$ python -q
>>> import numpy as np
>>> np.set_printoptions(suppress=True, linewidth=200)
>>> arr = np.load("run7.npy")
>>> arr
array([[ 8,  7, 10,  7,  8,  8,  8, 10,  7,  8,  9,  9],
       [ 2,  1,  4,  1,  2,  2,  2,  4,  1,  2,  3,  3],
       [ 1,  0,  3,  0,  1,  1,  1,  3,  0,  1,  2,  2],
       [ 3,  2,  5,  2,  3,  3,  3,  5,  2,  3,  4,  4],
       [ 9,  8, 11,  8,  9,  9,  9, 11,  8,  9, 10, 10],
       [ 2,  1,  4,  1,  2,  2,  2,  4,  1,  2,  3,  3],
       [ 1,  0,  3,  0,  1,  1,  1,  3,  0,  1,  2,  2],
       [ 3,  2,  5,  2,  3,  3,  3,  5,  2,  3,  4,  4],
       [ 3,  2,  5,  2,  3,  3,  3,  5,  2,  3,  4,  4],
       [ 8,  7, 10,  7,  8,  8,  8, 10,  7,  8,  9,  9],
       [ 4,  3,  6,  3,  4,  4,  4,  6,  3,  4,  5,  5],
       [ 7,  6,  9,  6,  7,  7,  7,  9,  6,  7,  8,  8],
       [ 1,  0,  3,  0,  1,  1,  1,  3,  0,  1,  2,  2],
       [ 3,  2,  5,  2,  3,  3,  3,  5,  2,  3,  4,  4],
       [ 9,  8, 11,  8,  9,  9,  9, 11,  8,  9, 10, 10]])
>>> # column 3 repeats column 1
>>> x0 = np.array([7, 5, 5, 0, 5, 4, 3, 7, 6, 4, 1, 2])
>>> print(np.linalg.norm(arr @ x0) <= np.linalg.norm(arr, 2) * np.linalg.norm(x0) + 1e-9)
True
>>> print((arr * x0).sum(axis=1))
[408 114  65 163 457 114  65 163 163 408 212 359  65 163 457]
>>> x0 @ arr
Traceback (most recent call last):
  File "<python-input-8>", line 1, in <module>
    x0 @ arr
    ~~~^~~~~
ValueError: matmul: Input operand 1 has a mismatch in its core dimension 0, with gufunc signature (n?,k),(k,m?)->(n?,m?) (size 15 is different from 12)
>>> print(np.sign((arr @ x0).round(6)))
[1 1 1 1 1 1 1 1 1 1 1 1 1 1 1]
>>> arr @ np.ones(12)
array([ 99.,  27.,  15.,  39., 111.,  27.,  15.,  39.,  39.,  99.,  51.,  87.,  15.,  39., 111.])
>>> T = np.stack([arr, 4 * arr, arr[::-1]])
>>> np.linalg.matrix_rank(T.reshape(3, -1))
np.int64(2)
>>> (T @ arr.T).shape
(3, 15, 15)
>>> np.round(np.linalg.norm(T, axis=(1, 2)), 2)
array([ 73.51, 294.02,  73.51])
>>> U, s, Vh = np.linalg.svd(arr)
>>> np.argmax(s[:-1] / (s[1:] + 1e-6)) + 1
np.int64(2)
>>> print(s.round(2) + 0)
[73.14  7.29  0.    0.    0.    0.    0.    0.    0.    0.    0.    0.  ]
>>> A2 = U[:, :2] @ np.diag(s[:2]) @ Vh[:2]
>>> print(np.linalg.matrix_rank(arr, rtol=0.05))
2
>>> def softmax(z):
...     e = np.exp(z - z.max(axis=-1, keepdims=True))
...     return e / e.sum(axis=-1, keepdims=True)
... 
>>> np.round(softmax(arr[9]), 2)
array([0.04, 0.01, 0.28, 0.01, 0.04, 0.04, 0.04, 0.28, 0.01, 0.04, 0.1 , 0.1 ])
>>> np.round(softmax(arr[9] + 2), 2)
array([0.04, 0.01, 0.28, 0.01, 0.04, 0.04, 0.04, 0.28, 0.01, 0.04, 0.1 , 0.1 ])
>>> S = arr @ arr.T / np.sqrt(12)
>>> np.round(softmax(S)[9] @ arr, 2)
array([ 9.,  8., 11.,  8.,  9.,  9.,  9., 11.,  8.,  9., 10., 10.])
>>> A2 = np.array([[0, -1], [2, -1], [-2, -2]])
>>> W0 = np.tile(A2, (2, 3))
>>> W0
array([[ 0, -1,  0, -1,  0, -1],
       [ 2, -1,  2, -1,  2, -1],
       [-2, -2, -2, -2, -2, -2],
       [ 0, -1,  0, -1,  0, -1],
       [ 2, -1,  2, -1,  2, -1],
       [-2, -2, -2, -2, -2, -2]])
>>> A2 = W0 / np.linalg.norm(W0, axis=1, keepdims=True)
>>> gram = A2 @ A2.T
>>> (np.abs(gram) > 0.9).astype(int)
array([[1, 0, 0, 1, 0, 0],
       [0, 1, 0, 0, 1, 0],
       [0, 0, 1, 0, 0, 1],
       [1, 0, 0, 1, 0, 0],
       [0, 1, 0, 0, 1, 0],
       [0, 0, 1, 0, 0, 1]])
>>> np.round(np.linalg.norm(A2, axis=1), 2)
array([1., 1., 1., 1., 1., 1.])
>>> rank = np.linalg.matrix_rank(W0)
>>> rank
np.int64(2)
>>> ns = np.linalg.svd(W0)[2][rank:].T
>>> [int(np.linalg.matrix_rank(np.delete(W0, i, axis=0))) for i in range(6)]
[2, 2, 2, 2, 2, 2]
>>> np.linalg.matrix_rank(W0.T @ W0), np.linalg.matrix_rank(W0 @ W0.T)
(np.int64(2), np.int64(2))
>>> print(np.round(W0 @ ns, 2) + 0)
[[0. 0. 0. 0.]
 [0. 0. 0. 0.]
 [0. 0. 0. 0.]
 [0. 0. 0. 0.]
 [0. 0. 0. 0.]
 [0. 0. 0. 0.]]
>>> np.round(ns @ ns.T, 2) + 0
array([[ 0.67,  0.  , -0.33,  0.  , -0.33,  0.  ],
       [ 0.  ,  0.67,  0.  , -0.33,  0.  , -0.33],
       [-0.33,  0.  ,  0.67,  0.  , -0.33,  0.  ],
       [ 0.  , -0.33,  0.  ,  0.67,  0.  , -0.33],
       [-0.33,  0.  , -0.33,  0.  ,  0.67,  0.  ],
       [ 0.  , -0.33,  0.  , -0.33,  0.  ,  0.67]])
>>> print([int(np.linalg.matrix_rank(W0[:i])) for i in range(1, len(W0) + 1)])
[1, 2, 2, 2, 2, 2]
>>> E = np.load("case12.npy")
>>> print(E.round(2))
[[0.2  0.2  0.2  0.2  0.2  0.04]
 [0.2  0.2  0.2  0.2  0.2  0.04]
 [0.2  0.2  0.2  0.2  0.2  0.04]
 [0.2  0.2  0.2  0.2  0.2  0.04]
 [0.2  0.2  0.2  0.2  0.2  0.04]
 [0.04 0.04 0.04 0.04 0.04 0.01]]
>>> round(np.abs(np.linalg.eigvals(E)).max(), 2)
np.float64(1.0)
>>> np.allclose(E @ E.T, E.T @ E)
True
>>> np.round(np.linalg.matrix_power(E, 3), 2)
array([[0.2 , 0.2 , 0.2 , 0.2 , 0.2 , 0.04],
       [0.2 , 0.2 , 0.2 , 0.2 , 0.2 , 0.04],
       [0.2 , 0.2 , 0.2 , 0.2 , 0.2 , 0.04],
       [0.2 , 0.2 , 0.2 , 0.2 , 0.2 , 0.04],
       [0.2 , 0.2 , 0.2 , 0.2 , 0.2 , 0.04],
       [0.04, 0.04, 0.04, 0.04, 0.04, 0.01]])
>>> np.round(np.sort(np.abs(np.linalg.eigvals(E))), 2) + 0
array([0., 0., 0., 0., 0., 1.])
>>> round(np.trace(E), 2)
np.float64(1.0)
>>> U, s, Vh = np.linalg.svd(E)
>>> V = Vh[:(s > 1e-8).sum()]
>>> rng = np.random.default_rng(18443)
>>> x0 = E[3] + -3 * E[0] + rng.integers(2) * np.eye(6)[3]
>>> x0.round(2)
array([-0.4 , -0.4 , -0.4 , -0.4 , -0.4 , -0.08])
>>> np.round(np.diag(V.T @ V), 2)
array([0.2 , 0.2 , 0.2 , 0.2 , 0.2 , 0.01])
>>> np.round(V.T @ V, 2)
array([[0.2 , 0.2 , 0.2 , 0.2 , 0.2 , 0.04],
       [0.2 , 0.2 , 0.2 , 0.2 , 0.2 , 0.04],
       [0.2 , 0.2 , 0.2 , 0.2 , 0.2 , 0.04],
       [0.2 , 0.2 , 0.2 , 0.2 , 0.2 , 0.04],
       [0.2 , 0.2 , 0.2 , 0.2 , 0.2 , 0.04],
       [0.04, 0.04, 0.04, 0.04, 0.04, 0.01]])
>>> round(float(np.linalg.norm(x0 - V.T @ V @ x0)), 2)
0.0
>>> u, g = E[1], E[4]
>>> round(float(u @ u), 2)
0.2
>>> pr = (u @ g) / (u @ u) * u
>>> (g - pr) @ u
np.float64(0.0)
>>> g - pr
array([0., 0., 0., 0., 0., 0.])
>>> evals, V = np.linalg.eigh(E)
>>> x0 = np.array([3, 2, 1, 1, 4, 2])
>>> round(np.abs(E).sum(axis=1).max(), 2), np.round(np.abs(evals).max(), 2)
(np.float64(1.03), np.float64(1.0))
>>> (np.sign(V[:, -1].round(6)) == np.sign(V[0, -1].round(6))).astype(int)
array([1, 1, 1, 1, 1, 1])
>>> np.round(V * np.abs(evals) @ V.T, 2)
array([[0.2 , 0.2 , 0.2 , 0.2 , 0.2 , 0.04],
       [0.2 , 0.2 , 0.2 , 0.2 , 0.2 , 0.04],
       [0.2 , 0.2 , 0.2 , 0.2 , 0.2 , 0.04],
       [0.2 , 0.2 , 0.2 , 0.2 , 0.2 , 0.04],
       [0.2 , 0.2 , 0.2 , 0.2 , 0.2 , 0.04],
       [0.04, 0.04, 0.04, 0.04, 0.04, 0.01]])
>>> data = np.loadtxt("arr.csv", delimiter=",")
>>> print(data.round(2))
[[ 0.18  0.63  0.36  0.25  0.23]
 [ 0.63  2.93  0.59  1.5   0.18]
 [ 0.36  0.59  1.24 -0.03  0.96]
 [ 0.25  1.5  -0.03  0.87 -0.19]
 [ 0.23  0.18  0.96 -0.19  0.78]]
>>> rank = np.linalg.matrix_rank(data)
>>> rank
np.int64(2)
>>> ns = np.linalg.svd(data)[2][rank:].T
>>> print(np.round(ns @ ns.T, 2) + 0)
[[ 0.95 -0.15 -0.13 -0.05 -0.09]
 [-0.15  0.25 -0.09 -0.4   0.  ]
 [-0.13 -0.09  0.44  0.12 -0.46]
 [-0.05 -0.4   0.12  0.74  0.14]
 [-0.09  0.   -0.46  0.14  0.62]]
>>> print(ns.shape)
(5, 3)
>>> [int(np.linalg.matrix_rank(np.delete(data, i, axis=0))) for i in range(5)]
[2, 2, 2, 2, 2]
>>> np.linalg.matrix_rank(data.T @ data), np.linalg.matrix_rank(data @ data.T)
(np.int64(2), np.int64(2))
>>> np.allclose(data @ ns, 0)
True
>>> evals, V = np.linalg.eigh(data)
>>> np.round(np.linalg.eigvalsh(data + 4 * np.eye(5)), 2)
array([4., 4., 4., 6., 8.])
>>> np.abs(V[:, -1]).round(6).argmax()
np.int64(1)
>>> np.round(V.T @ data @ V, 2) + 0
array([[0., 0., 0., 0., 0.],
       [0., 0., 0., 0., 0.],
       [0., 0., 0., 0., 0.],
       [0., 0., 0., 2., 0.],
       [0., 0., 0., 0., 4.]])
>>> print(evals.round(2) + 0)
[0. 0. 0. 2. 4.]
>>> print(np.round(V @ np.diag(evals) @ V.T, 2))
[[ 0.18  0.63  0.36  0.25  0.23]
 [ 0.63  2.93  0.59  1.5   0.18]
 [ 0.36  0.59  1.24 -0.03  0.96]
 [ 0.25  1.5  -0.03  0.87 -0.19]
 [ 0.23  0.18  0.96 -0.19  0.78]]
>>> np.round(V.T @ V, 2) + 0
array([[1., 0., 0., 0., 0.],
       [0., 1., 0., 0., 0.],
       [0., 0., 1., 0., 0.],
       [0., 0., 0., 1., 0.],
       [0., 0., 0., 0., 1.]])
>>> round(evals.sum(), 2), np.trace(data)
(np.float64(6.0), np.float64(6.0))
>>> J = np.load("dump.npy")
>>> J.round(2) + 0
array([[-0.09, -0.22,  0.36, -0.07, -0.27,  0.01, -0.57, -0.42,  0.2 ,  0.13, -0.41, -0.11],
       [-0.18, -0.19, -0.23,  0.72, -0.02, -0.32,  0.23, -0.37, -0.05, -0.13, -0.19,  0.09],
       [-0.38,  0.01, -0.11, -0.22,  0.38, -0.16, -0.13, -0.13,  0.25, -0.59,  0.12, -0.42],
       [ 0.18,  0.16,  0.01, -0.12,  0.3 ,  0.42,  0.24, -0.34, -0.45, -0.12, -0.48, -0.2 ],
       [-0.2 , -0.58, -0.13, -0.29,  0.13, -0.02, -0.12,  0.21, -0.32, -0.22, -0.2 ,  0.51],
       [-0.25,  0.09, -0.14, -0.2 , -0.55, -0.31,  0.21,  0.31, -0.24, -0.01, -0.34, -0.39],
       [-0.05,  0.64,  0.07,  0.19,  0.16, -0.22, -0.41,  0.26, -0.1 , -0.19, -0.3 ,  0.32],
       [ 0.18, -0.02,  0.52,  0.1 , -0.38,  0.13,  0.21,  0.02,  0.  , -0.66,  0.11,  0.14],
       [-0.34,  0.21, -0.45,  0.  , -0.34,  0.6 , -0.01, -0.07,  0.29, -0.11, -0.05,  0.23],
       [-0.7 ,  0.03,  0.52,  0.16,  0.18,  0.21,  0.19,  0.13, -0.13,  0.25,  0.06,  0.  ],
       [-0.09,  0.23,  0.11, -0.45,  0.02, -0.35,  0.43, -0.38,  0.28,  0.1 , -0.11,  0.41],
       [-0.16,  0.19, -0.08, -0.12, -0.23, -0.09, -0.25, -0.43, -0.59,  0.  ,  0.51,  0.07]])
>>> u = np.array([2, -3, 3, 2, -1, 1, 3, -1, -1, 0, 0, 0])
>>> A2 = J + np.outer(u, np.eye(12)[5])
>>> np.linalg.matrix_rank(np.linalg.inv(A2) - np.linalg.inv(J), tol=1e-8)
np.int64(1)
>>> np.round(np.linalg.det(A2) / np.linalg.det(J), 2), round(1 + np.linalg.solve(J, u)[5], 2)
(np.float64(0.66), np.float64(0.66))
>>> np.round(np.linalg.svd(J, compute_uv=False), 2)
array([1., 1., 1., 1., 1., 1., 1., 1., 1., 1., 1., 1.])
>>> print(np.round(J.T @ J, 2) + 0)
[[1. 0. 0. 0. 0. 0. 0. 0. 0. 0. 0. 0.]
 [0. 1. 0. 0. 0. 0. 0. 0. 0. 0. 0. 0.]
 [0. 0. 1. 0. 0. 0. 0. 0. 0. 0. 0. 0.]
 [0. 0. 0. 1. 0. 0. 0. 0. 0. 0. 0. 0.]
 [0. 0. 0. 0. 1. 0. 0. 0. 0. 0. 0. 0.]
 [0. 0. 0. 0. 0. 1. 0. 0. 0. 0. 0. 0.]
 [0. 0. 0. 0. 0. 0. 1. 0. 0. 0. 0. 0.]
 [0. 0. 0. 0. 0. 0. 0. 1. 0. 0. 0. 0.]
 [0. 0. 0. 0. 0. 0. 0. 0. 1. 0. 0. 0.]
 [0. 0. 0. 0. 0. 0. 0. 0. 0. 1. 0. 0.]
 [0. 0. 0. 0. 0. 0. 0. 0. 0. 0. 1. 0.]
 [0. 0. 0. 0. 0. 0. 0. 0. 0. 0. 0. 1.]]
>>> round(float(J[:, 3] @ J[:, 5]), 2)
0.0
